>>> import numpy as np
>>> np.set_printoptions(precision=2, suppress=True, linewidth=100, legacy="1.25")
>>> rnd = lambda a: np.round(a, 2) + 0
>>> W2 = np.array([[2, 0, 1, 0, 1, 0, 0, 1, 2, 2, 1, 1, 2, 1]])
>>> rng = np.random.default_rng(991)
>>> X = rng.normal(size=(29, 1)) @ W2 + np.array([0, 0, 2, -3, -3, 1, -2, 1, 2, -1, 0, -1, 3, 2])
>>> print(rnd(X))
[[ 2.78  0.    3.39 -3.   -1.61  1.   -2.    2.39  4.78  1.78  1.39  0.39  5.78  3.39]
 [ 0.58  0.    2.29 -3.   -2.71  1.   -2.    1.29  2.58 -0.42  0.29 -0.71  3.58  2.29]
 [ 1.32  0.    2.66 -3.   -2.34  1.   -2.    1.66  3.32  0.32  0.66 -0.34  4.32  2.66]
 [-1.16  0.    1.42 -3.   -3.58  1.   -2.    0.42  0.84 -2.16 -0.58 -1.58  1.84  1.42]
 [ 1.79  0.    2.9  -3.   -2.1   1.   -2.    1.9   3.79  0.79  0.9  -0.1   4.79  2.9 ]
 [-0.9   0.    1.55 -3.   -3.45  1.   -2.    0.55  1.1  -1.9  -0.45 -1.45  2.1   1.55]
 [-0.32  0.    1.84 -3.   -3.16  1.   -2.    0.84  1.68 -1.32 -0.16 -1.16  2.68  1.84]
 [-2.76  0.    0.62 -3.   -4.38  1.   -2.   -0.38 -0.76 -3.76 -1.38 -2.38  0.24  0.62]
 [ 1.82  0.    2.91 -3.   -2.09  1.   -2.    1.91  3.82  0.82  0.91 -0.09  4.82  2.91]
 [-1.91  0.    1.04 -3.   -3.96  1.   -2.    0.04  0.09 -2.91 -0.96 -1.96  1.09  1.04]
 [ 3.96  0.    3.98 -3.   -1.02  1.   -2.    2.98  5.96  2.96  1.98  0.98  6.96  3.98]
 [ 0.84  0.    2.42 -3.   -2.58  1.   -2.    1.42  2.84 -0.16  0.42 -0.58  3.84  2.42]
 [ 2.45  0.    3.23 -3.   -1.77  1.   -2.    2.23  4.45  1.45  1.23  0.23  5.45  3.23]
 [-2.16  0.    0.92 -3.   -4.08  1.   -2.   -0.08 -0.16 -3.16 -1.08 -2.08  0.84  0.92]
 [-1.76  0.    1.12 -3.   -3.88  1.   -2.    0.12  0.24 -2.76 -0.88 -1.88  1.24  1.12]
 [ 1.28  0.    2.64 -3.   -2.36  1.   -2.    1.64  3.28  0.28  0.64 -0.36  4.28  2.64]
 [ 2.45  0.    3.23 -3.   -1.77  1.   -2.    2.23  4.45  1.45  1.23  0.23  5.45  3.23]
 [ 1.56  0.    2.78 -3.   -2.22  1.   -2.    1.78  3.56  0.56  0.78 -0.22  4.56  2.78]
 [-0.72  0.    1.64 -3.   -3.36  1.   -2.    0.64  1.28 -1.72 -0.36 -1.36  2.28  1.64]
 [ 0.16  0.    2.08 -3.   -2.92  1.   -2.    1.08  2.16 -0.84  0.08 -0.92  3.16  2.08]
 [-1.68  0.    1.16 -3.   -3.84  1.   -2.    0.16  0.32 -2.68 -0.84 -1.84  1.32  1.16]
 [ 2.98  0.    3.49 -3.   -1.51  1.   -2.    2.49  4.98  1.98  1.49  0.49  5.98  3.49]
 [-3.25  0.    0.38 -3.   -4.62  1.   -2.   -0.62 -1.25 -4.25 -1.62 -2.62 -0.25  0.38]
 [-0.52  0.    1.74 -3.   -3.26  1.   -2.    0.74  1.48 -1.52 -0.26 -1.26  2.48  1.74]
 [-0.26  0.    1.87 -3.   -3.13  1.   -2.    0.87  1.74 -1.26 -0.13 -1.13  2.74  1.87]
 [-2.26  0.    0.87 -3.   -4.13  1.   -2.   -0.13 -0.26 -3.26 -1.13 -2.13  0.74  0.87]
 [-4.16  0.   -0.08 -3.   -5.08  1.   -2.   -1.08 -2.16 -5.16 -2.08 -3.08 -1.16 -0.08]
 [-0.72  0.    1.64 -3.   -3.36  1.   -2.    0.64  1.28 -1.72 -0.36 -1.36  2.28  1.64]
 [-0.83  0.    1.59 -3.   -3.41  1.   -2.    0.59  1.17 -1.83 -0.41 -1.41  2.17  1.59]]
>>> print(np.argsort(-np.linalg.norm(X, axis=0).round(6), kind="stable")[:3])
[12  4  3]
>>> np.linalg.matrix_rank(X, rtol=0.1)
2
>>> [round(float(x), 2) for x in np.linalg.svd(X, compute_uv=False)[:3]]
[37.79, 23.76, 0.0]
>>> np.allclose(X[:-1].T @ np.linalg.lstsq(X[:-1].T, X[-1])[0], X[-1])
True
>>> Uu, sigma, VT = np.linalg.svd(X)
>>> vecs = VT[:(sigma > 1e-8).sum()]
>>> x = X[27] + 4 * X[9] + rng.integers(2) * np.eye(14)[5]
>>> rnd(x)
array([ -8.36,   0.  ,   5.82, -15.  , -19.18,   6.  , -10.  ,   0.82,   1.64, -13.36,  -4.18,
        -9.18,   6.64,   5.82])
>>> rnd(np.diag(vecs.T @ vecs))
array([0.2 , 0.  , 0.1 , 0.21, 0.31, 0.02, 0.09, 0.05, 0.21, 0.26, 0.05, 0.09, 0.29, 0.1 ])
>>> np.allclose(vecs.T @ vecs @ x, x)
False
>>> rnd(np.linalg.norm(X, axis=0))
array([10.81,  0.  , 11.94, 16.16, 17.16,  5.39, 10.77,  7.54, 15.08, 12.19,  5.4 ,  7.72, 19.22,
       11.94])
>>> rnd(np.linalg.norm(X[1] - X[11]))
0.6
>>> C2 = X.T @ X
>>> print(np.allclose(C2, C2.T))
True
>>> print(np.linalg.matrix_rank(C2))
2
>>> (X @ X.T).shape
(29, 29)
>>> print(rnd(np.linalg.eigvalsh(C2)[::-1]))
[1428.32  564.77    0.      0.      0.      0.      0.      0.      0.      0.      0.      0.
    0.      0.  ]
>>> W0 = np.load("case18.npy")
>>> W0
array([[ 51.39,   9.29,   0.3 ,  40.62, -27.8 , -20.17,   9.86],
       [ 50.02,   9.47,  -0.22,  39.63, -29.01, -20.16,   8.81],
       [ 51.19,  10.11,  -1.6 ,  40.82, -30.06, -20.06,  10.28],
       [ 48.92,  10.15,  -0.41,  39.41, -28.99, -20.29,   7.96],
       [ 49.32,  10.39,   0.28,  41.09, -30.9 , -20.73,  11.02],
       [ 50.75,   8.8 ,   0.59,  41.45, -30.48, -20.72,   8.87],
       [ 49.8 ,   9.71,  -0.06,  38.12, -29.63, -19.25,   9.95],
       [ 48.99,  10.5 ,  -0.33,  39.35, -28.35, -20.47,  11.29],
       [ 51.28,   8.66,  -0.58,  39.81, -28.9 , -19.78,   8.09],
       [ 50.25,   8.67,  -0.32,  41.15, -30.68, -19.31,  10.47],
       [ 48.82,  11.43,  -1.53,  41.5 , -28.76, -20.45,  11.64],
       [ 48.92,  12.02,  -0.87,  40.07, -31.11, -19.61,   9.32],
       [ 48.62,   9.46,   0.33,  40.36, -27.88, -19.12,   9.38],
       [ 50.25,   9.73,   0.09,  41.16, -31.18, -19.65,   8.88],
       [ 49.02,  10.38,   1.87,  39.4 , -29.97, -20.26,   9.26],
       [ 51.59,  11.86,  -0.09,  38.93, -29.94, -18.58,   8.72],
       [ 49.9 ,   9.54,   0.05,  40.35, -29.83, -19.59,  11.78],
       [ 48.45,   8.51,   0.45,  41.08, -30.57, -19.96,   9.4 ],
       [ 50.25,  10.7 ,   1.21,  40.17, -28.93, -20.87,   8.16],
       [ 49.61,  10.43,   0.14,  41.88, -31.04, -19.75,  10.99],
       [ 49.42,  11.07,  -1.65,  41.67, -29.13, -20.31,   8.16],
       [ 50.44,  11.56,  -1.5 ,  40.79, -29.45, -21.02,   9.77],
       [ 49.55,  10.27,  -0.23,  40.5 , -30.58, -20.05,  10.6 ],
       [ 49.69,   9.56,   0.3 ,  41.25, -30.41, -20.67,  10.24],
       [ 49.97,   9.61,   0.46,  41.35, -31.5 , -19.2 ,   8.77],
       [ 49.31,  11.03,  -0.56,  39.01, -31.18, -20.83,   9.99],
       [ 50.45,   9.2 ,  -0.22,  41.23, -30.05, -19.41,  10.29],
       [ 47.52,  10.77,  -0.53,  40.07, -31.34, -20.75,  11.11],
       [ 49.15,   8.88,  -0.14,  40.63, -29.13, -19.57,  11.29],
       [ 50.49,  12.58,   1.76,  41.25, -28.94, -19.64,  11.98],
       [ 50.06,  11.54,   1.74,  40.14, -30.11, -20.45,  11.46],
       [ 48.98,  11.35,  -0.84,  41.17, -29.76, -18.38,   9.35],
       [ 50.93,   9.28,  -0.1 ,  39.72, -30.34, -20.64,   9.46],
       [ 49.72,  11.23,  -1.13,  39.26, -29.78, -17.41,  11.46],
       [ 48.44,  10.63,   0.72,  40.99, -30.8 , -17.79,  10.24],
       [ 51.31,  10.71,   0.51,  40.32, -30.46, -20.19,  11.22],
       [ 50.41,   9.29,   0.45,  39.68, -29.94, -19.82,   9.69],
       [ 50.68,   8.75,  -0.66,  39.15, -30.41, -19.  ,  10.79],
       [ 51.22,   9.2 ,   0.05,  39.58, -30.65, -19.3 ,  11.33]])
>>> C2 = np.cov(W0, rowvar=False)
>>> rnd(np.linalg.eigvalsh(C2)[::-1])
array([1.54, 1.09, 1.  , 0.8 , 0.76, 0.71, 0.58])
>>> C2.shape
(7, 7)
>>> rnd(np.corrcoef(W0[:, 3], W0[:, 2])[0, 1])
-0.01
>>> np.median(W0, axis=0)
array([ 49.9 ,  10.15,  -0.09,  40.36, -30.05, -19.96,   9.99])
>>> Xc = W0 - W0.mean(axis=0)
>>> vecs = np.linalg.svd(Xc)[2][:1]
>>> A2 = Xc - Xc @ vecs.T @ vecs
>>> rnd(np.cov(Xc @ vecs.T, rowvar=False))
1.54
>>> rnd(np.linalg.norm(A2) / np.linalg.norm(Xc))
0.87
>>> K = np.loadtxt("arr.csv", delimiter=",")
>>> print(K)
[[ -2.  -2.  -2.  -2.  -2.  -2.  -2.  -2.  -2.  -2.  -2.  -2.  -2.  -2.]
 [ -2.  -4.  -4.  -4.  -4.  -4.  -4.  -4.  -4.  -4.  -4.  -4.  -4.  -4.]
 [ -2.  -4.  -6.  -6.  -6.  -6.  -6.  -6.  -6.  -6.  -6.  -6.  -6.  -6.]
 [ -2.  -4.  -6.  -8.  -8.  -8.  -8.  -8.  -8.  -8.  -8.  -8.  -8.  -8.]
 [ -2.  -4.  -6.  -8. -10. -10. -10. -10. -10. -10. -10. -10. -10. -10.]
 [ -2.  -4.  -6.  -8. -10. -12. -12. -12. -12. -12. -12. -12. -12. -12.]
 [ -2.  -4.  -6.  -8. -10. -12. -14. -14. -14. -14. -14. -14. -14. -14.]
 [ -2.  -4.  -6.  -8. -10. -12. -14. -16. -16. -16. -16. -16. -16. -16.]
 [ -2.  -4.  -6.  -8. -10. -12. -14. -16. -18. -18. -18. -18. -18. -18.]
 [ -2.  -4.  -6.  -8. -10. -12. -14. -16. -18. -20. -20. -20. -20. -20.]
 [ -2.  -4.  -6.  -8. -10. -12. -14. -16. -18. -20. -22. -22. -22. -22.]
 [ -2.  -4.  -6.  -8. -10. -12. -14. -16. -18. -20. -22. -24. -24. -24.]
 [ -2.  -4.  -6.  -8. -10. -12. -14. -16. -18. -20. -22. -24. -26. -26.]
 [ -2.  -4.  -6.  -8. -10. -12. -14. -16. -18. -20. -22. -24. -26. -28.]]
>>> Uu, sigma, VT = np.linalg.svd(K, full_matrices=False)
>>> (sigma > 1e-8).sum()
14
>>> rnd(sigma / sigma[0])
array([1.  , 0.11, 0.04, 0.02, 0.01, 0.01, 0.01, 0.01, 0.  , 0.  , 0.  , 0.  , 0.  , 0.  ])
>>> rnd(np.cumsum(sigma ** 2) / np.sum(sigma ** 2))
array([0.99, 1.  , 1.  , 1.  , 1.  , 1.  , 1.  , 1.  , 1.  , 1.  , 1.  , 1.  , 1.  , 1.  ])
>>> np.abs(Uu[:, 0]).round(6).argmax()
13
>>> rnd(np.abs(VT[0]))
array([0.04, 0.08, 0.12, 0.16, 0.19, 0.22, 0.26, 0.28, 0.31, 0.33, 0.35, 0.36, 0.37, 0.37])
>>> Uu.shape, sigma.shape, VT.shape
((14, 14), (14,), (14, 14))
>>> E = np.loadtxt("mat.csv", delimiter=",")
>>> E
array([[ 3.,  3.,  3.,  3.,  3.,  3.,  3.,  3.,  3.,  3.],
       [ 3.,  6.,  6.,  6.,  6.,  6.,  6.,  6.,  6.,  6.],
       [ 3.,  6.,  9.,  9.,  9.,  9.,  9.,  9.,  9.,  9.],
       [ 3.,  6.,  9., 12., 12., 12., 12., 12., 12., 12.],
       [ 3.,  6.,  9., 12., 15., 15., 15., 15., 15., 15.],
       [ 3.,  6.,  9., 12., 15., 18., 18., 18., 18., 18.],
       [ 3.,  6.,  9., 12., 15., 18., 21., 21., 21., 21.],
       [ 3.,  6.,  9., 12., 15., 18., 21., 24., 24., 24.],
       [ 3.,  6.,  9., 12., 15., 18., 21., 24., 27., 27.],
       [ 3.,  6.,  9., 12., 15., 18., 21., 24., 27., 30.]])
>>> A2 = np.array([[1, 1],
...     [1, 2],
...     [2, 0],
...     [0, 0],
...     [0, 0],
...     [3, 2],
...     [2, 0],
...     [3, 2],
...     [1, 2],
...     [0, 3]])
>>> print(np.einsum("ij,ij->i", E, E))
[  90.  333.  693. 1134. 1620. 2115. 2583. 2988. 3294. 3465.]
>>> np.einsum("ik,kj->ji", E, A2)
array([[ 39.,  75., 108., 135., 162., 189., 207., 219., 222., 222.],
       [ 36.,  69.,  96., 123., 150., 177., 198., 219., 234., 243.]])
>>> np.einsum("ik,kj->ij", E, A2)
array([[ 39.,  36.],
       [ 75.,  69.],
       [108.,  96.],
       [135., 123.],
       [162., 150.],
       [189., 177.],
       [207., 198.],
       [219., 219.],
       [222., 234.],
       [222., 243.]])
>>> np.vstack([E, A2.T]).shape
(12, 10)
>>> np.linalg.matrix_rank(E @ A2)
2
>>> z = rng.permutation(10)
>>> print(z)
[6 0 8 1 4 9 3 5 7 2]
>>> A2 = E[z][:, z]
>>> print(np.diag(A2))
[21.  3. 27.  6. 15. 30. 12. 18. 24.  9.]
>>> print(rnd(np.sort(np.abs(np.linalg.eigvals(A2)))))
[  0.77   0.82   0.92   1.1    1.4    1.93   3.     5.62  15.15 134.3 ]
>>> print(rnd(np.linalg.det(A2)), rnd(np.linalg.det(E[z])))
59049.0 -59049.0
>>> r0 = np.array([2, 2, 6, 9, 6, 1, 2, 6, 1, 6])
>>> A2 = E + np.outer(r0, np.eye(10)[4])
>>> print(np.linalg.matrix_rank(np.linalg.inv(A2) - np.linalg.inv(E), tol=1e-8))
1
>>> A2
array([[ 3.,  3.,  3.,  3.,  5.,  3.,  3.,  3.,  3.,  3.],
       [ 3.,  6.,  6.,  6.,  8.,  6.,  6.,  6.,  6.,  6.],
       [ 3.,  6.,  9.,  9., 15.,  9.,  9.,  9.,  9.,  9.],
       [ 3.,  6.,  9., 12., 21., 12., 12., 12., 12., 12.],
       [ 3.,  6.,  9., 12., 21., 15., 15., 15., 15., 15.],
       [ 3.,  6.,  9., 12., 16., 18., 18., 18., 18., 18.],
       [ 3.,  6.,  9., 12., 17., 18., 21., 21., 21., 21.],
       [ 3.,  6.,  9., 12., 21., 18., 21., 24., 24., 24.],
       [ 3.,  6.,  9., 12., 16., 18., 21., 24., 27., 27.],
       [ 3.,  6.,  9., 12., 21., 18., 21., 24., 27., 30.]])
>>> print(np.allclose(E @ E.T, E.T @ E))
True
>>> rnd(np.abs(np.linalg.eigvals(E)).max())
134.3
>>> rnd(np.linalg.matrix_power(E, 2))
array([[  90.,  171.,  243.,  306.,  360.,  405.,  441.,  468.,  486.,  495.],
       [ 171.,  333.,  477.,  603.,  711.,  801.,  873.,  927.,  963.,  981.],
       [ 243.,  477.,  693.,  882., 1044., 1179., 1287., 1368., 1422., 1449.],
       [ 306.,  603.,  882., 1134., 1350., 1530., 1674., 1782., 1854., 1890.],
       [ 360.,  711., 1044., 1350., 1620., 1845., 2025., 2160., 2250., 2295.],
       [ 405.,  801., 1179., 1530., 1845., 2115., 2331., 2493., 2601., 2655.],
       [ 441.,  873., 1287., 1674., 2025., 2331., 2583., 2772., 2898., 2961.],
       [ 468.,  927., 1368., 1782., 2160., 2493., 2772., 2988., 3132., 3204.],
       [ 486.,  963., 1422., 1854., 2250., 2601., 2898., 3132., 3294., 3375.],
       [ 495.,  981., 1449., 1890., 2295., 2655., 2961., 3204., 3375., 3465.]])
>>> L = np.linalg.cholesky(E)
>>> rnd(np.prod(np.diag(L)) ** 2), rnd(np.linalg.det(E))
(59049.0, 59049.0)
>>> print(rnd(L))
[[1.73 0.   0.   0.   0.   0.   0.   0.   0.   0.  ]
 [1.73 1.73 0.   0.   0.   0.   0.   0.   0.   0.  ]
 [1.73 1.73 1.73 0.   0.   0.   0.   0.   0.   0.  ]
 [1.73 1.73 1.73 1.73 0.   0.   0.   0.   0.   0.  ]
 [1.73 1.73 1.73 1.73 1.73 0.   0.   0.   0.   0.  ]
 [1.73 1.73 1.73 1.73 1.73 1.73 0.   0.   0.   0.  ]
 [1.73 1.73 1.73 1.73 1.73 1.73 1.73 0.   0.   0.  ]
 [1.73 1.73 1.73 1.73 1.73 1.73 1.73 1.73 0.   0.  ]
 [1.73 1.73 1.73 1.73 1.73 1.73 1.73 1.73 1.73 0.  ]
 [1.73 1.73 1.73 1.73 1.73 1.73 1.73 1.73 1.73 1.73]]
>>> np.linalg.eigvalsh(E).min() > 0
True
>>> F = np.loadtxt("sample1.csv", delimiter=",")
>>> F
array([[-0.8 ,  0.  ,  0.9 ,  1.1 , -0.1 ,  0.1 ,  0.49, -0.9 ,  0.1 , -0.3 , -0.9 ,  0.4 , -0.7 ,
         0.3 ,  2.5 ],
       [-0.4 , -0.6 , -1.1 ,  0.1 ,  0.1 ,  0.5 ,  2.52,  0.8 ,  0.1 , -0.6 , -0.5 ,  0.2 ,  1.8 ,
        -0.3 , -0.5 ],
       [ 0.9 ,  1.4 ,  0.8 , -0.7 ,  0.3 , -1.1 , -5.48, -0.9 ,  0.3 , -1.1 , -0.5 ,  2.3 , -1.4 ,
        -2.5 , -1.2 ],
       [ 0.6 ,  1.2 ,  0.7 , -0.2 ,  2.4 , -0.1 , -0.53, -0.9 ,  1.3 ,  0.2 , -0.3 , -1.5 , -0.1 ,
        -0.6 ,  1.9 ],
       [ 0.4 , -0.2 , -0.9 , -1.3 ,  0.7 , -1.1 , -5.51,  0.1 ,  0.6 , -0.1 ,  3.1 , -1.1 , -0.1 ,
         0.7 ,  0.5 ],
       [ 0.2 ,  0.1 , -0.4 ,  0.8 ,  1.2 , -0.2 , -1.01,  0.3 ,  0.9 ,  0.6 , -1.8 ,  0.5 ,  1.  ,
         0.3 ,  2.7 ],
       [-1.3 ,  1.9 , -0.7 ,  0.1 , -2.6 , -1.7 , -8.51, -1.3 ,  0.8 , -0.8 , -0.3 ,  0.  , -0.8 ,
         3.1 , -1.4 ],
       [-0.2 ,  0.9 , -1.5 , -1.  , -0.3 ,  1.7 ,  8.49,  0.7 ,  0.4 ,  0.4 , -0.8 ,  0.  , -1.  ,
        -1.3 ,  1.9 ],
       [-0.5 , -0.6 , -0.2 , -0.6 ,  2.  , -0.7 , -3.5 , -0.3 , -0.6 , -2.4 , -0.3 , -1.2 , -0.8 ,
         0.9 ,  0.5 ],
       [ 1.2 , -0.4 ,  0.2 ,  0.3 , -0.5 , -0.2 , -1.02,  0.1 , -1.5 , -0.1 , -1.8 ,  0.8 , -0.7 ,
         1.1 , -2.5 ],
       [ 0.2 , -0.2 , -0.2 ,  0.7 , -0.1 , -1.1 , -5.52,  0.5 , -1.4 , -0.4 ,  0.4 ,  1.2 ,  1.2 ,
        -1.5 , -0.3 ],
       [ 0.2 ,  0.  ,  0.4 , -0.6 , -1.5 ,  0.1 ,  0.51,  1.5 ,  1.1 ,  0.9 ,  1.  , -1.3 , -0.1 ,
         0.2 ,  0.1 ],
       [ 1.2 ,  2.1 ,  0.5 ,  0.1 , -0.7 , -0.8 , -3.98,  0.4 ,  0.5 , -0.3 ,  1.4 ,  1.3 , -1.2 ,
        -1.8 , -1.5 ],
       [-0.5 ,  0.1 , -0.8 , -1.3 ,  1.5 ,  1.2 ,  5.96, -0.9 ,  1.5 ,  0.9 ,  0.3 , -0.7 ,  0.2 ,
         0.8 ,  2.  ],
       [ 0.7 , -0.9 ,  0.8 , -0.6 , -0.9 ,  1.4 ,  7.04, -0.1 , -0.5 ,  0.1 ,  0.7 , -0.4 ,  0.  ,
         0.9 ,  0.9 ],
       [-1.2 , -0.4 ,  0.2 ,  1.  , -2.9 ,  0.6 ,  2.99,  0.5 ,  0.7 , -0.8 , -1.  ,  0.7 , -0.2 ,
        -0.5 ,  0.8 ],
       [-0.1 ,  1.7 , -1.9 , -1.4 , -0.8 , -1.6 , -8.02,  0.9 , -0.9 ,  0.4 ,  0.9 , -0.2 ,  0.5 ,
         1.4 ,  2.5 ],
       [-0.3 ,  0.6 , -1.4 , -0.3 ,  0.  , -0.6 , -3.  , -1.8 ,  0.1 , -1.  ,  1.  ,  0.9 ,  0.1 ,
         1.4 , -1.2 ],
       [ 0.6 , -1.8 ,  0.6 ,  0.  , -0.1 , -0.7 , -3.46,  0.4 ,  0.7 ,  0.8 ,  1.2 , -0.8 , -1.2 ,
         1.1 , -0.7 ],
       [-0.7 , -1.4 ,  0.9 , -0.5 ,  1.1 ,  1.5 ,  7.5 ,  0.6 , -0.5 ,  2.2 , -0.1 ,  1.4 ,  1.6 ,
         0.5 , -1.2 ],
       [-1.4 , -0.7 , -2.2 , -0.6 ,  0.6 , -0.2 , -0.98,  0.1 , -1.2 , -0.3 ,  1.1 ,  0.2 ,  0.8 ,
         0.1 ,  1.3 ],
       [ 1.3 , -0.7 , -0.8 ,  1.4 ,  0.7 , -0.8 , -4.02, -0.4 ,  0.8 , -1.7 , -1.4 ,  0.7 ,  0.1 ,
         1.7 , -0.8 ],
       [-1.5 ,  0.4 ,  0.5 ,  1.2 ,  0.5 ,  1.4 ,  6.98,  0.9 , -1.4 , -0.4 , -0.5 ,  1.1 , -0.3 ,
        -1.  ,  0.1 ],
       [-0.6 ,  0.9 , -1.4 , -0.1 ,  0.4 ,  0.4 ,  2.  ,  2.9 , -1.2 ,  0.7 ,  1.2 ,  0.3 , -0.2 ,
        -1.1 , -0.1 ],
       [ 0.3 , -0.3 ,  0.4 , -0.7 , -2.2 ,  0.9 ,  4.47, -0.7 ,  1.9 , -0.1 , -1.9 ,  0.8 , -0.1 ,
        -0.4 , -0.6 ],
       [-0.9 ,  0.6 , -0.6 ,  1.2 , -2.  ,  0.1 ,  0.48,  0.  ,  0.  ,  0.6 ,  1.9 ,  0.4 ,  1.9 ,
         1.7 ,  0.5 ],
       [-0.3 ,  0.1 , -0.6 ,  0.2 , -0.7 , -0.7 , -3.56, -0.4 , -0.2 ,  0.  , -0.5 ,  1.3 , -0.8 ,
         0.4 , -0.7 ],
       [-0.3 , -1.2 , -0.8 , -0.4 , -0.8 , -0.1 , -0.48, -0.4 ,  0.4 ,  0.1 ,  0.5 ,  1.4 ,  1.8 ,
         1.  ,  1.  ],
       [-1.  , -0.5 ,  1.6 , -1.1 ,  0.9 , -0.3 , -1.51,  0.6 , -0.1 , -0.2 , -0.2 ,  1.2 ,  1.6 ,
        -1.5 , -0.8 ]])
>>> x = np.array([0, 0, -2, 1, -2, -1, 0])
>>> target = W0 @ x
>>> rnd(np.linalg.solve(W0.T @ W0, W0.T @ target))
array([ 0.,  0., -2.,  1., -2., -1.,  0.])
>>> rnd(np.linalg.pinv(W0) @ W0)
array([[1., 0., 0., 0., 0., 0., 0.],
       [0., 1., 0., 0., 0., 0., 0.],
       [0., 0., 1., 0., 0., 0., 0.],
       [0., 0., 0., 1., 0., 0., 0.],
       [0., 0., 0., 0., 1., 0., 0.],
       [0., 0., 0., 0., 0., 1., 0.],
       [0., 0., 0., 0., 0., 0., 1.]])
>>> target = target + 0.05 * rng.normal(size=39)
>>> rnd(target)
array([115.85, 118.35, 124.11, 118.58, 123.08, 121.92, 116.8 , 117.12, 118.5 , 122.53, 122.58,
       123.66, 114.5 , 123.06, 115.87, 117.54, 119.47, 121.34, 116.53, 123.37, 123.6 , 123.78,
       122.2 , 122.1 , 122.58, 123.31, 121.21, 124.58, 118.7 , 115.24, 117.29, 120.81, 121.16,
       118.45, 119.  , 120.38, 118.42, 120.35, 120.1 ])
>>> b, *_ = np.linalg.lstsq(W0, target)
>>> rnd(b)
array([-0.01,  0.  , -2.01,  1.01, -2.  , -1.  , -0.01])
>>> [round(float(np.linalg.norm(np.linalg.solve(W0.T @ W0 + lam * np.eye(7), W0.T @ target))), 2) for lam in (0, 1, 10, 100)]
[3.17, 3.09, 2.6, 1.73]
>>> rnd(np.linalg.norm(target - W0 @ b))
0.31
>>> b.round()
array([-0.,  0., -2.,  1., -2., -1., -0.])
